% python3 -q
>>> import numpy as np
>>> import numpy.linalg as la
>>> np.set_printoptions(precision=2, suppress=True, linewidth=200)
>>> mat = np.loadtxt("m.csv", delimiter=",")
>>> print(mat)
[[5. 1. 0.]
 [0. 5. 1.]
 [0. 0. 5.]]
>>> B = mat / la.norm(mat, axis=1, keepdims=True)
>>> C2 = B @ B.T
>>> print(C2)
[[1.   0.19 0.  ]
 [0.19 1.   0.2 ]
 [0.   0.2  1.  ]]
>>> print(la.norm(B, axis=1))
[1. 1. 1.]
>>> print((C2 - 2 * np.eye(3)).round(6).argmax(axis=1))
[1 2 1]
>>> print(np.argwhere(np.triu(np.abs(C2) > 0.95, 1)))
[]
>>> ev, vecs = la.eigh(C2)
>>> x0 = np.array([3, -4, 2])
>>> print(round(float(x0 @ C2 @ x0), 2))
21.25
>>> print(np.round(vecs * np.maximum(ev, 0) @ vecs.T, 2) + 0)
[[1.   0.19 0.  ]
 [0.19 1.   0.2 ]
 [0.   0.2  1.  ]]
>>> print(np.round(x0 @ C2 @ x0 / (x0 @ x0), 2), np.round(ev[0], 2), np.round(ev[-1], 2))
0.73 0.73 1.27
>>> print(np.round(vecs * np.abs(ev) @ vecs.T, 2) + 0)
[[1.   0.19 0.  ]
 [0.19 1.   0.2 ]
 [0.   0.2  1.  ]]
>>> print(np.round(vecs * np.sqrt(ev) @ vecs.T, 2) + 0)
[[1.   0.1  0.  ]
 [0.1  0.99 0.1 ]
 [0.   0.1  1.  ]]
>>> C2 = mat.T @ mat
>>> print(C2)
[[25.  5.  0.]
 [ 5. 26.  5.]
 [ 0.  5. 26.]]
>>> print(np.diag(C2))
[25. 26. 26.]
>>> print((mat @ mat.T).shape)
(3, 3)
>>> print(la.eigvals(mat))
[5. 5. 5.]
>>> print(round(float(la.det(2 * mat)), 2), round(float(la.det(mat)), 2))
1000.0 125.0
>>> print(round(la.det(mat.T), 2))
125.0
>>> print(round(float(la.eigvals(mat).sum().real), 2))
15.0
>>> B = la.invert(mat)
Traceback (most recent call last):
  File "<python-input-26>", line 1, in <module>
    B = la.invert(mat)
        ^^^^^^^^^
AttributeError: module 'numpy.linalg' has no attribute 'invert'
>>> B = la.inv(mat)
>>> print(round(float(la.det(mat) * la.det(B)), 2))
1.0
>>> print(B)
[[ 0.2  -0.04  0.01]
 [ 0.    0.2  -0.04]
 [ 0.    0.    0.2 ]]
>>> X = np.load("case4.npy")
>>> print(X)
[[ 0.31 -0.95]
 [ 0.95  0.31]]
>>> ev, vecs = la.eig(mat)
>>> print(np.sort(la.eigvals(mat @ mat)))
[25. 25. 25.]
>>> print(mat @ vecs[:, 0] - ev[0] * vecs[:, 0])
[0. 0. 0.]
>>> print(np.sort(la.eigvals(la.inv(mat))))
[0.2 0.2 0.2]
>>> print(ev)
[5. 5. 5.]
